$ ipython --no-banner

In [1]: import numpy as np

In [2]: np.set_printoptions(suppress=True, linewidth=200)

In [3]: def rnd(a):
   ...:     return np.round(a, 4) + 0
   ...: 

In [4]: m1 = np.cumsum(np.array([[4, 1, 3, 7, 4],
   ...:     [7, 0, 7, 4, 8],
   ...:     [1, 4, 2, 3, 0],
   ...:     [0, 0, 6, 0, 7],
   ...:     [3, 2, 3, 5, 7],
   ...:     [9, 2, 4, 4, 5],
   ...:     [0, 0, 5, 6, 9],
   ...:     [8, 0, 9, 5, 7],
   ...:     [8, 9, 1, 0, 8],
   ...:     [2, 2, 2, 3, 1],
   ...:     [1, 6, 6, 3, 6],
   ...:     [0, 0, 3, 9, 7],
   ...:     [9, 5, 8, 4, 6],
   ...:     [5, 5, 7, 7, 8],
   ...:     [6, 1, 0, 5, 8],
   ...:     [7, 7, 1, 4, 1],
   ...:     [5, 8, 2, 5, 8],
   ...:     [5, 7, 0, 0, 4],
   ...:     [3, 8, 9, 7, 9]]), axis=0)

In [5]: m1
Out[5]: 
array([[  4,   1,   3,   7,   4],
       [ 11,   1,  10,  11,  12],
       [ 12,   5,  12,  14,  12],
       [ 12,   5,  18,  14,  19],
       [ 15,   7,  21,  19,  26],
       [ 24,   9,  25,  23,  31],
       [ 24,   9,  30,  29,  40],
       [ 32,   9,  39,  34,  47],
       [ 40,  18,  40,  34,  55],
       [ 42,  20,  42,  37,  56],
       [ 43,  26,  48,  40,  62],
       [ 43,  26,  51,  49,  69],
       [ 52,  31,  59,  53,  75],
       [ 57,  36,  66,  60,  83],
       [ 63,  37,  66,  65,  91],
       [ 70,  44,  67,  69,  92],
       [ 75,  52,  69,  74, 100],
       [ 80,  59,  69,  74, 104],
       [ 83,  67,  78,  81, 113]])

In [6]: print(rnd(np.linalg.norm(m1, 2) / np.linalg.norm(m1)))
0.9973

In [7]: round(np.log10(np.linalg.cond(m1)))
Out[7]: 2

In [8]: np.argsort(-np.linalg.norm(m1, axis=0).round(6), kind="stable")[:3]
Out[8]: array([4, 2, 0])

In [9]: [round(float(x), 4) for x in np.linalg.svd(m1, compute_uv=False)[:3]]
Out[9]: [481.9123, 32.1553, 10.2477]

In [10]: np.linalg.cond(m1) > 100
Out[10]: np.False_

In [11]: M2 = np.c_[m1[:, :2] @ np.array([[5, 9], [-8, 8]]), np.array([2, 1, 1, 1, 0, 0, 1, 2, 1, 1, 0, 0, 0, 2, 1, 0, 2, 0, 2])]

In [12]: M2
Out[12]: 
array([[  12,   44,    2],
       [  47,  107,    1],
       [  20,  148,    1],
       [  20,  148,    1],
       [  19,  191,    0],
       [  48,  288,    0],
       [  48,  288,    1],
       [  88,  360,    2],
       [  56,  504,    1],
       [  50,  538,    1],
       [   7,  595,    0],
       [   7,  595,    0],
       [  12,  716,    0],
       [  -3,  801,    2],
       [  19,  863,    1],
       [  -2,  982,    0],
       [ -41, 1091,    2],
       [ -72, 1192,    0],
       [-121, 1283,    2]])

In [13]: rnd(np.linalg.lstsq(m1, M2[:, 0])[0])
Out[13]: array([ 5., -8.,  0.,  0.,  0.])

In [14]: rnd(np.linalg.norm(M2 - m1 @ np.linalg.lstsq(m1, M2)[0], axis=0))
Out[14]: array([0.    , 0.    , 3.4681])

In [15]: rnd(np.linalg.norm(np.linalg.qr(m1)[0].T @ M2, axis=0) ** 2 / ((M2 ** 2).sum(axis=0) + 1e-12))
Out[15]: array([1.    , 1.    , 0.5545])

In [16]: x0 = np.array([1, -1, 2, -1, 2])

In [17]: target = m1 @ x0

In [18]: c, lr = np.zeros(5), 1 / np.linalg.norm(m1, 2) ** 2

In [19]: for i in range(20):
    ...:     c -= lr * m1.T @ (m1 @ c - target)
    ...:     if i % 5 == 0: print(i, round(np.linalg.norm(m1 @ c - target), 4))
    ...: 
0 62.3439
5 61.0934
10 59.8726
15 58.6808

In [20]: rnd(c)
Out[20]: array([0.7572, 0.3654, 0.8638, 0.767 , 1.1073])

In [21]: J = np.loadtxt("data.csv", delimiter=",")

In [22]: J
Out[22]: 
array([[-24.0271,   0.9097,  30.871 ],
       [-10.3718,   2.2241,  13.4709],
       [ -8.2764,   2.0378,  10.4134],
       [ -7.4316,   1.9113,   9.1425],
       [ -5.0324,   1.3503,   5.4375],
       [ -3.0127,   0.63  ,   2.3926],
       [ -1.1781,   0.0209,   0.3853],
       [ -0.8583,  -0.0262,   0.2009],
       [  1.5617,   0.5992,   0.4783],
       [  7.74  ,   5.801 ,   4.9601],
       [  9.8581,   7.8701,   6.5054],
       [ 17.4723,  15.5091,  11.5262],
       [ 18.4309,  16.4777,  12.1054],
       [ 22.0842,  20.1687,  14.2227],
       [ 25.0216,  23.1323,  15.8322],
       [ 27.4306,  25.5583,  17.0979],
       [ 29.5043,  27.6427,  18.1518],
       [ 32.0501,  30.1963,  19.4044],
       [ 38.1095,  36.2499,  22.2242],
       [ 50.016 ,  48.0463,  27.2246]])

In [23]: u = np.array([0, -3])

In [24]: rnd(np.correlate(J[15], J[3], "full"))
Out[24]: array([ 250.7843,  286.0949,    1.3139, -157.2598, -127.0648])

In [25]: np.polyval(u, J[15])
Out[25]: array([-3., -3., -3.])

In [26]: rnd(np.cross(J[15, :3], J[3, :3]))
Out[26]: array([ 200.9875, -377.849 ,  242.3672])

In [27]: np.convolve(J[15], u)
Out[27]: array([  0.    , -82.2918, -76.6749, -51.2937])

In [28]: M2 = np.c_[J[:, :1] @ np.array([[5]]), np.array([9, 0, 6, 5, 8, 1, 4, 3, 2, 2, 2, 1, 3, 2, 2, 1, 8, 9, 3, 4])]

In [29]: rnd(M2)
Out[29]: 
array([[-120.1355,    9.    ],
       [ -51.859 ,    0.    ],
       [ -41.382 ,    6.    ],
       [ -37.158 ,    5.    ],
       [ -25.162 ,    8.    ],
       [ -15.0635,    1.    ],
       [  -5.8905,    4.    ],
       [  -4.2915,    3.    ],
       [   7.8085,    2.    ],
       [  38.7   ,    2.    ],
       [  49.2905,    2.    ],
       [  87.3615,    1.    ],
       [  92.1545,    3.    ],
       [ 110.421 ,    2.    ],
       [ 125.108 ,    2.    ],
       [ 137.153 ,    1.    ],
       [ 147.5215,    8.    ],
       [ 160.2505,    9.    ],
       [ 190.5475,    3.    ],
       [ 250.08  ,    4.    ]])

In [30]: print(np.linalg.matrix_rank(np.c_[J, M2]))
4

In [31]: rnd(np.linalg.lstsq(J, M2[:, 0])[0])
Out[31]: array([5., 0., 0.])

In [32]: print(rnd(np.linalg.norm(np.linalg.qr(J)[0].T @ M2, axis=0) ** 2 / ((M2 ** 2).sum(axis=0) + 1e-12)))
[1.     0.6472]

In [33]: np.linalg.matrix_rank(M2)
Out[33]: np.int64(2)

In [34]: arr = np.load("m.npy")

In [35]: arr
Out[35]: 
array([[-1,  8,  7,  1],
       [-9,  8, -5,  0],
       [-5,  9, -4, -9],
       [ 3,  9,  8, -8],
       [-9,  8, -5,  0],
       [ 3,  9,  8, -8],
       [ 3,  9,  8, -8],
       [ 0,  0,  0,  0],
       [ 3,  9,  8, -8],
       [ 0,  0,  0,  0],
       [ 0,  0,  0,  0],
       [-4, -1, -1,  9],
       [-1,  8,  7,  1],
       [ 4,  5,  1, 14],
       [ 3,  9,  8, -8]])

In [36]: # rows 1 and 4 are equal

In [37]: W2 = arr[[7, 5]].astype(float)

In [38]: for _ in range(7):
    ...:     lab = np.linalg.norm(arr[:, None] - W2, axis=-1).argmin(axis=1)
    ...:     W2 = np.array([arr[lab == j].mean(axis=0) for j in range(2)])
    ...: 

In [39]: lab
Out[39]: array([1, 0, 0, 1, 0, 1, 1, 0, 1, 0, 0, 0, 1, 0, 1])

In [40]: print(rnd(W2[1] - W2[0]))
[ 4.7321  5.0893  9.4643 -7.1786]

In [41]: print(np.abs(W2[1] - W2[0]).argmax())
2

In [42]: rnd(W2)
Out[42]: 
array([[-2.875 ,  3.625 , -1.75  ,  1.75  ],
       [ 1.8571,  8.7143,  7.7143, -5.4286]])

In [43]: def softmax(z):
    ...:     e = np.exp(z - z.max(axis=-1, keepdims=True))
    ...:     return e / e.sum(axis=-1, keepdims=True)
    ...: 

In [44]: print(rnd(softmax(10 * W2[0])))
[0. 1. 0. 0.]

In [45]: rnd(softmax(W2[0] + 2))
Out[45]: array([0.0013, 0.8624, 0.004 , 0.1323])

In [46]: scores = W2 @ W2.T / np.sqrt(4)

In [47]: rnd(softmax(scores)[0] @ W2)
Out[47]: array([-2.875 ,  3.625 , -1.7499,  1.75  ])

In [48]: softmax(scores).round(6).argmax(axis=1)
Out[48]: array([0, 1])

In [49]: print(rnd(softmax(scores + np.triu(np.full(scores.shape, -np.inf), 1))))
[[1. 0.]
 [0. 1.]]

In [50]: rnd(softmax(scores))
Out[50]: 
array([[1., 0.],
       [0., 1.]])

In [51]: lab = m1[:, 3] > np.median(m1[:, 3])

In [52]: u = m1[lab].mean(axis=0) - m1[~lab].mean(axis=0)

In [53]: ((m1 - m1.mean(axis=0)) @ u > 0).astype(int)
Out[53]: array([0, 0, 0, 0, 0, 0, 0, 0, 0, 0, 1, 1, 1, 1, 1, 1, 1, 1, 1])

In [54]: rnd(u)
Out[54]: array([41.2889, 33.6   , 39.6667, 40.5778, 57.4667])

In [55]: np.argsort(-np.abs(u).round(6), kind="stable")
Out[55]: array([4, 0, 3, 2, 1])

In [56]: M2 = arr[0, 0] * arr[1:] - np.outer(arr[1:, 0], arr[0])

In [57]: print(M2)
[[  0  64  68   9]
 [  0  31  39  14]
 [  0 -33 -29   5]
 [  0  64  68   9]
 [  0 -33 -29   5]
 [  0 -33 -29   5]
 [  0   0   0   0]
 [  0 -33 -29   5]
 [  0   0   0   0]
 [  0   0   0   0]
 [  0  33  29  -5]
 [  0   0   0   0]
 [  0 -37 -29 -18]
 [  0 -33 -29   5]]

In [58]: np.flatnonzero(~M2.round(6).any(axis=1))
Out[58]: array([ 6,  8,  9, 11])

In [59]: np.linalg.matrix_rank(M2), np.linalg.matrix_rank(arr)
Out[59]: (np.int64(3), np.int64(4))

In [60]: arr[:, 0] / arr[0, 0]
Out[60]: array([ 1.,  9.,  5., -3.,  9., -3., -3., -0., -3., -0., -0.,  4.,  1., -4., -3.])

In [61]: W0 = np.load("run19.npy")

In [62]: W0
Out[62]: 
array([[6, 5, 5],
       [3, 2, 0],
       [3, 3, 3],
       [3, 2, 2],
       [3, 2, 0],
       [0, 0, 0],
       [0, 0, 0],
       [0, 0, 0],
       [3, 2, 2],
       [0, 0, 0],
       [0, 0, 0],
       [0, 0, 0],
       [3, 2, 2],
       [3, 2, 0],
       [3, 2, 2],
       [3, 2, 2]])

In [63]: # rows 1 and 4 are equal

In [64]: cen = W0 - W0.mean(axis=0)

In [65]: Uu, sig, vt = np.linalg.svd(cen, full_matrices=False)

In [66]: rnd((sig ** 2).sum() ** 2 / (sig ** 4).sum())
Out[66]: np.float64(1.1827)

In [67]: rnd(sig)
Out[67]: array([10.1602,  2.9898,  0.7207])

In [68]: np.searchsorted(np.cumsum(sig ** 2) / (sig ** 2).sum(), 0.9) + 1
Out[68]: np.int64(1)

In [69]: np.abs(vt[0]).argmax()
Out[69]: np.int64(0)

In [70]: cen = W0 - W0.mean(axis=0)

In [71]: V = np.linalg.svd(cen)[2][:1]

In [72]: M2 = cen - cen @ V.T @ V

In [73]: print(rnd(np.cov(cen @ V.T, rowvar=False)))
6.882

In [74]: rnd(np.linalg.norm(M2) / np.linalg.norm(cen))
Out[74]: np.float64(0.2897)

In [75]: rnd((cen @ V.T).std(axis=0))
Out[75]: array([2.54])

In [76]: dist = np.linalg.norm(W0[:, None] - W0[None], axis=-1)

In [77]: np.flatnonzero(dist[2] < dist.mean() / 2)
Out[77]: array([ 2,  3,  8, 12, 14, 15])

In [78]: rnd(np.linalg.norm(W0 - W0.mean(axis=0), axis=1))
Out[78]: array([6.5398, 1.5474, 2.5777, 1.3764, 1.5474, 2.7874, 2.7874, 2.7874, 1.3764, 2.7874, 2.7874, 2.7874, 1.3764, 1.5474, 1.3764, 1.3764])

In [79]: P = W0 @ np.linalg.solve(W0.T @ W0, W0.T)

In [80]: print(rnd(np.linalg.eigvalsh(P)))
[0. 0. 0. 0. 0. 0. 0. 0. 0. 0. 0. 0. 0. 1. 1. 1.]

In [81]: print(np.linalg.matrix_rank(np.eye(16) - P))
13

In [82]: E = np.load("out15.npy")

In [83]: E
Out[83]: 
array([[6, 6, 1, 9, 1],
       [2, 6, 2, 9, 4],
       [6, 4, 7, 3, 1],
       [6, 6, 1, 9, 1],
       [1, 0, 2, 9, 6]])

In [84]: # row 3 repeats row 0

In [85]: u = np.array([-4, 4])

In [86]: np.array([np.convolve(row, u, "same") for row in E])
Out[86]: 
array([[-24,   0,  20, -32,  32],
       [ -8, -16,  16, -28,  20],
       [-24,   8, -12,  16,   8],
       [-24,   0,  20, -32,  32],
       [ -4,   4,  -8, -28,  12]])

In [87]: np.convolve(E[4], u)
Out[87]: array([ -4,   4,  -8, -28,  12,  24])

In [88]: print(np.correlate(E[4], E[0], "full"))
[ 1  9  3 33 95 75 72 90 36]

In [89]: print(np.cross(E[4, :3], E[0, :3]))
[-12  11   6]

In [90]: K = np.array([[0, 0, -2, 1], [1, 1, 1, 0], [1, -1, 0, 1], [0, -2, 1, 0]])

In [91]: K
Out[91]: 
array([[ 0,  0, -2,  1],
       [ 1,  1,  1,  0],
       [ 1, -1,  0,  1],
       [ 0, -2,  1,  0]])

In [92]: rk = np.linalg.matrix_rank(K)

In [93]: rk
Out[93]: np.int64(3)

In [94]: null = np.linalg.svd(K)[2][rk:].T

In [95]: rnd(K @ null)
Out[95]: 
array([[0.],
       [0.],
       [0.],
       [0.]])

In [96]: print(np.linalg.matrix_rank(K.T @ K), np.linalg.matrix_rank(K @ K.T))
3 3

In [97]: rnd(null[:, 0] / null[np.abs(null[:, 0]).round(6).argmax(), 0])
Out[97]: array([-0.75,  0.25,  0.5 ,  1.  ])

In [98]: Uu, sig, vt = np.linalg.svd(K)

In [99]: np.argmax(sig[:-1] / (sig[1:] + 1e-6)) + 1
Out[99]: np.int64(3)

In [100]: rnd(sig)
Out[100]: array([2.69  , 2.4495, 1.6625, 0.    ])

In [101]: M2 = Uu[:, :3] @ np.diag(sig[:3]) @ vt[:3]

In [102]: np.linalg.matrix_rank(K, rtol=0.05)
Out[102]: np.int64(3)

In [103]: np.linalg.matrix_rank(M2)
Out[103]: np.int64(3)

In [104]: x0 = np.array([2, 1, 0, 2])

In [105]: a = np.maximum(K @ x0, 0)

In [106]: a
Out[106]: array([2, 3, 3, 0])

In [107]: K.T @ a
Out[107]: array([ 6,  0, -1,  5])

In [108]: np.flatnonzero(a > 1e-9)
Out[108]: array([0, 1, 2])

In [109]: M2 = np.array([[1, 1], [1, -1]])

In [110]: rng = np.random.default_rng(460419)

In [111]: feats = np.kron(M2, np.kron(M2, M2))[rng.permutation(8)][:5]

In [112]: feats
Out[112]: 
array([[ 1,  1, -1, -1,  1,  1, -1, -1],
       [ 1, -1,  1, -1, -1,  1, -1,  1],
       [ 1, -1, -1,  1, -1,  1,  1, -1],
       [ 1, -1, -1,  1,  1, -1, -1,  1],
       [ 1,  1,  1,  1,  1,  1,  1,  1]])

In [113]: Uu, sig, vt = np.linalg.svd(feats, full_matrices=False)

In [114]: Uu.shape, sig.shape, vt.shape
Out[114]: ((5, 5), (5,), (5, 8))

In [115]: print(rnd(sig / sig[0]))
[1. 1. 1. 1. 1.]

In [116]: rnd(Uu.T @ feats @ vt.T)
Out[116]: 
array([[2.8284, 0.    , 0.    , 0.    , 0.    ],
       [0.    , 2.8284, 0.    , 0.    , 0.    ],
       [0.    , 0.    , 2.8284, 0.    , 0.    ],
       [0.    , 0.    , 0.    , 2.8284, 0.    ],
       [0.    , 0.    , 0.    , 0.    , 2.8284]])
